In [1]: import numpy as np

In [2]: np.set_printoptions(precision=4, suppress=True, linewidth=140, sign=" ")

In [3]: def rnd(a):
   ...:     return np.round(a, 4) + 0
   ...: 

In [4]: data = np.array([[-0.5, 0.7, 0.3, -0.7],
   ...:     [-0.6, -0.7, 1.0, 1.1],
   ...:     [1.9, 0.2, -1.3, -0.5]])

In [5]: rng = np.random.default_rng(358)

In [6]: data[2] = data[1] + 0.05 * rng.normal(size=4)

In [7]: rnd(data)
Out[7]: 
array([[-0.5   ,  0.7   ,  0.3   , -0.7   ],
       [-0.6   , -0.7   ,  1.    ,  1.1   ],
       [-0.5156, -0.713 ,  1.0116,  1.1355]])

In [8]: x0 = np.array([5, 2, 4, 0])

In [9]: rnd(np.einsum("ij,j->i", data, x0))
Out[9]: array([ 0.1   , -0.4   ,  0.0425])

In [10]: rnd((data * x0).sum(axis=1))
Out[10]: array([ 0.1   , -0.4   ,  0.0425])

In [11]: (data @ x0).argmax()
Out[11]: np.int64(0)

In [12]: np.linalg.norm(data @ x0) <= np.linalg.norm(data, 2) * np.linalg.norm(x0) + 1e-9
Out[12]: np.True_

In [13]: f, g = data[0], data[1]

In [14]: rnd(f @ g)
Out[14]: np.float64(-0.66)

In [15]: pr = (f @ g) / (f @ f) * f

In [16]: rnd(g - pr)
Out[16]: array([-0.85, -0.35,  1.15,  0.75])

In [17]: rnd((g - pr) @ f)
Out[17]: np.float64(0.0)

In [18]: rnd(np.outer(f, g))
Out[18]: 
array([[ 0.3 ,  0.35, -0.5 , -0.55],
       [-0.42, -0.49,  0.7 ,  0.77],
       [-0.18, -0.21,  0.3 ,  0.33],
       [ 0.42,  0.49, -0.7 , -0.77]])

In [19]: rnd(np.linalg.norm(f + g) ** 2 + np.linalg.norm(f - g) ** 2)
Out[19]: np.float64(8.76)

In [20]: left, sigma, VT = np.linalg.svd(data)

In [21]: rnd(sigma)
Out[21]: array([ 2.5171,  1.0624,  0.0472])

In [22]: B = left[:, :2] @ np.diag(sigma[:2]) @ VT[:2]

In [23]: rnd(np.abs(data - B).max())
Out[23]: np.float64(0.0247)

In [24]: rnd(np.linalg.norm(data - B) / np.linalg.norm(data))
Out[24]: np.float64(0.0173)

In [25]: W0 = np.load("mat.npy")

In [26]: W0
Out[26]: 
array([[ 0,  1,  0,  0],
       [ 1,  0,  0,  0],
       [ 0,  0,  0,  1],
       [ 0,  0,  1,  0]])

In [27]: # orthonormal columns

In [28]: rnd(np.linalg.eigvals(W0))
Out[28]: array([ 1., -1.,  1., -1.])

In [29]: rnd(np.linalg.det(W0[::-1]))
Out[29]: np.float64(1.0)

In [30]: np.einsum("ii->", W0)
Out[30]: np.int64(0)

In [31]: rnd(np.linalg.det(2 * W0)), rnd(np.linalg.det(W0))
Out[31]: (np.float64(16.0), np.float64(1.0))

In [32]: rnd(np.linalg.svd(W0, compute_uv=False))
Out[32]: array([ 1.,  1.,  1.,  1.])

In [33]: W0[:, 1] @ W0[:, 3]
Out[33]: np.int64(0)

In [34]: rnd(np.linalg.pinv(W0))
Out[34]: 
array([[ 0.,  1.,  0.,  0.],
       [ 1.,  0.,  0.,  0.],
       [ 0.,  0.,  0.,  1.],
       [ 0.,  0.,  1.,  0.]])

In [35]: f, g = W0[0], W0[3]

In [36]: f @ f
Out[36]: np.int64(1)

In [37]: pr = (f @ g) / (f @ f) * f

In [38]: np.linalg.matrix_rank(np.outer(f, g))
Out[38]: np.int64(1)

In [39]: np.outer(f, g)
Out[39]: 
array([[ 0,  0,  0,  0],
       [ 0,  0,  1,  0],
       [ 0,  0,  0,  0],
       [ 0,  0,  0,  0]])

In [40]: pr
Out[40]: array([ 0.,  0.,  0.,  0.])

In [41]: m1 = np.loadtxt("dump.csv", delimiter=",")

In [42]: m1
Out[42]: 
array([[ 2.,  0.,  3.,  0.],
       [ 2.,  3.,  0.,  3.],
       [ 2.,  3.,  0.,  3.]])

In [43]: left, sigma, VT = np.linalg.svd(m1)

In [44]: np.argmax(sigma[:-1] / (sigma[1:] + 1e-6)) + 1
Out[44]: np.int64(2)

In [45]: B = left[:, :2] @ np.diag(sigma[:2]) @ VT[:2]

In [46]: rnd(np.abs(m1 - B).max())
Out[46]: np.float64(0.0)

In [47]: rnd(np.linalg.norm(m1 - B, 2)), rnd(sigma[2])
Out[47]: (np.float64(0.0), np.float64(0.0))

In [48]: B = np.array([[2, 0], [0, 0]])

In [49]: C = np.kron(B, data)

In [50]: C.shape
Out[50]: (6, 8)

In [51]: rnd(np.linalg.norm(C, 2)), rnd(np.linalg.norm(B, 2) * np.linalg.norm(data, 2))
Out[51]: (np.float64(5.0343), np.float64(5.0343))

In [52]: np.linalg.lstsq(m1[:-1].T, m1[-1])[2]
Out[52]: np.int32(2)

In [53]: np.abs(np.diag(np.linalg.qr(m1)[1])) > 1e-9
Out[53]: array([ True,  True, False])

In [54]: rnd(np.linalg.norm(m1, 2) / np.linalg.norm(m1))
Out[54]: np.float64(0.8885)

In [55]: np.linalg.matrix_rank(m1, rtol=0.1)
Out[55]: np.int64(2)

In [56]: X = np.load("m.npy")

In [57]: X
Out[57]: 
array([[-6,  3,  8],
       [-6,  3,  9],
       [-4,  2,  2]])

In [58]: # null space of dimension 1

In [59]: B = np.array([[5, -6], [-8, -3]])

In [60]: C = np.kron(B, X)

In [61]: C.shape
Out[61]: (6, 6)

In [62]: C
Out[62]: 
array([[-30,  15,  40,  36, -18, -48],
       [-30,  15,  45,  36, -18, -54],
       [-20,  10,  10,  24, -12, -12],
       [ 48, -24, -64,  18,  -9, -24],
       [ 48, -24, -72,  18,  -9, -27],
       [ 32, -16, -16,  12,  -6,  -6]])

In [63]: rnd(C @ np.linalg.pinv(C) @ C)
Out[63]: 
array([[-30.,  15.,  40.,  36., -18., -48.],
       [-30.,  15.,  45.,  36., -18., -54.],
       [-20.,  10.,  10.,  24., -12., -12.],
       [ 48., -24., -64.,  18.,  -9., -24.],
       [ 48., -24., -72.,  18.,  -9., -27.],
       [ 32., -16., -16.,  12.,  -6.,  -6.]])

In [64]: rnd(np.trace(np.linalg.pinv(C) @ C))
Out[64]: np.float64(4.0)

In [65]: np.abs(np.diag(np.linalg.qr(X)[1])) > 1e-9
Out[65]: array([ True, False,  True])

In [66]: rnd(np.trace(np.linalg.pinv(X) @ X))
Out[66]: np.float64(2.0)

In [67]: f, g = X[2], X[1]

In [68]: f @ g
Out[68]: np.int64(48)

In [69]: f @ f
Out[69]: np.int64(24)

In [70]: pr = (f @ g) / (f @ f) * f

In [71]: pr
Out[71]: array([-8.,  4.,  4.])

In [72]: np.outer(f, g)
Out[72]: 
array([[ 24, -12, -36],
       [-12,   6,  18],
       [-12,   6,  18]])

In [73]: g - pr
Out[73]: array([ 2., -1.,  5.])

In [74]: B = np.array([[3], [0], [1], [1]])

In [75]: C = np.array([[1, 0, 2, 1]])

In [76]: A = B @ C

In [77]: A
Out[77]: 
array([[ 3,  0,  6,  3],
       [ 0,  0,  0,  0],
       [ 1,  0,  2,  1],
       [ 1,  0,  2,  1]])

In [78]: # rows 2 and 3 are equal

In [79]: x0 = np.array([4, 4, 3, -1])

In [80]: a = np.maximum(A @ x0, 0)

In [81]: np.maximum(A @ (3 * x0), 0)
Out[81]: array([ 81,   0,  27,  27])

In [82]: A * (a > 1e-9)[:, None]
Out[82]: 
array([[ 3,  0,  6,  3],
       [ 0,  0,  0,  0],
       [ 1,  0,  2,  1],
       [ 1,  0,  2,  1]])

In [83]: rnd(np.tanh(A @ x0))
Out[83]: array([ 1.,  0.,  1.,  1.])

In [84]: A.T @ a
Out[84]: array([  99,    0,  198,   99])

In [85]: z = rng.permutation(4)

In [86]: z
Out[86]: array([ 2,  1,  3,  0])

In [87]: B = A[z][:, z]

In [88]: np.allclose(B, A)
Out[88]: False

In [89]: np.trace(B)
Out[89]: np.int64(6)

In [90]: rnd(np.linalg.det(B)), rnd(np.linalg.det(A[z]))
Out[90]: (np.float64(0.0), np.float64(0.0))

In [91]: B
Out[91]: 
array([[ 2,  0,  1,  1],
       [ 0,  0,  0,  0],
       [ 2,  0,  1,  1],
       [ 6,  0,  3,  3]])

In [92]: def softmax(z):
    ...:     e = np.exp(z - z.max(axis=-1, keepdims=True))
    ...:     return e / e.sum(axis=-1, keepdims=True)
    ...: 

In [93]: softmax(data).sum(axis=1)
Out[93]: array([ 1.,  1.,  1.])

In [94]: rnd(softmax(10 * data[1]))
Out[94]: array([ 0.    ,  0.    ,  0.2689,  0.7311])

In [95]: rnd(softmax(data[1] + 4))
Out[95]: array([ 0.0811,  0.0734,  0.4016,  0.4439])

In [96]: att = data @ data.T / np.sqrt(4)

In [97]: rnd(softmax(att)[1] @ data)
Out[97]: array([-0.5535, -0.6052,  0.955 ,  0.9868])

In [98]: rnd(softmax(att))
Out[98]: 
array([[ 0.5781,  0.2148,  0.2071],
       [ 0.0721,  0.4629,  0.465 ],
       [ 0.0692,  0.4633,  0.4675]])

In [99]: B = A + rng.integers(-2, 3, (4, 1)) @ rng.integers(-2, 3, (1, 4))

In [100]: B
Out[100]: 
array([[ 3, -4,  2,  3],
       [ 0, -2, -2,  0],
       [ 1, -4, -2,  1],
       [ 1, -4, -2,  1]])

In [101]: np.abs(B - A).sum(axis=1)
Out[101]: array([ 8,  4,  8,  8])

In [102]: rnd(np.linalg.svd(B - A, compute_uv=False))
Out[102]: array([ 10.198,   0.   ,   0.   ,   0.   ])

In [103]: O, _ = np.linalg.qr(np.array([[0.2, -0.6, 2.6], [-0.5, 0.1, -0.1], [-0.2, 0.6, 1.2]]))

In [104]: M = O[:, :3]

In [105]: rnd(M)
Out[105]: 
array([[-0.3482, -0.6155,  0.7071],
       [ 0.8704, -0.4924,  0.    ],
       [ 0.3482,  0.6155,  0.7071]])

In [106]: np.abs(np.diag(np.linalg.qr(A)[1])) > 1e-9
Out[106]: array([ True, False, False, False])

In [107]: rnd(A @ np.linalg.pinv(A) @ A)
Out[107]: 
array([[ 3.,  0.,  6.,  3.],
       [ 0.,  0.,  0.,  0.],
       [ 1.,  0.,  2.,  1.],
       [ 1.,  0.,  2.,  1.]])

In [108]: np.unique(A.round(6), axis=0).shape
Out[108]: (3, 4)

In [109]: np.allclose(A[:-1].T @ np.linalg.lstsq(A[:-1].T, A[-1])[0], A[-1])
Out[109]: True

In [110]: rnd(np.trace(np.linalg.pinv(A) @ A))
Out[110]: np.float64(1.0)

In [111]: ang = np.radians(15)

In [112]: R = np.eye(4)

In [113]: R[1, 1] = R[0, 0] = np.cos(ang)

In [114]: R[1, 0], R[0, 1] = -np.sin(ang), np.sin(ang)

In [115]: rnd(R)
Out[115]: 
array([[ 0.9659,  0.2588,  0.    ,  0.    ],
       [-0.2588,  0.9659,  0.    ,  0.    ],
       [ 0.    ,  0.    ,  1.    ,  0.    ],
       [ 0.    ,  0.    ,  0.    ,  1.    ]])

In [116]: B = A @ R.T

In [117]: rnd(np.abs(B - A).max(axis=0))
Out[117]: array([ 0.1022,  0.7765,  0.    ,  0.    ])

In [118]: np.allclose(np.linalg.norm(A, axis=1), np.linalg.norm(B, axis=1))
Out[118]: True

In [119]: np.allclose(A @ A.T, B @ B.T)
Out[119]: True

In [120]: rnd(B)
Out[120]: 
array([[ 2.8978, -0.7765,  6.    ,  3.    ],
       [ 0.    ,  0.    ,  0.    ,  0.    ],
       [ 0.9659, -0.2588,  2.    ,  1.    ],
       [ 0.9659, -0.2588,  2.    ,  1.    ]])

In [121]: rnd(np.linalg.det(R)), rnd(np.trace(R))
Out[121]: (np.float64(1.0), np.float64(3.9319))

In [122]: rnd(np.linalg.svd(A, compute_uv=False)), rnd(np.linalg.svd(B, compute_uv=False))
Out[122]: 
(array([ 8.124,  0.   ,  0.   ,  0.   ]),
 array([ 8.124,  0.   ,  0.   ,  0.   ]))
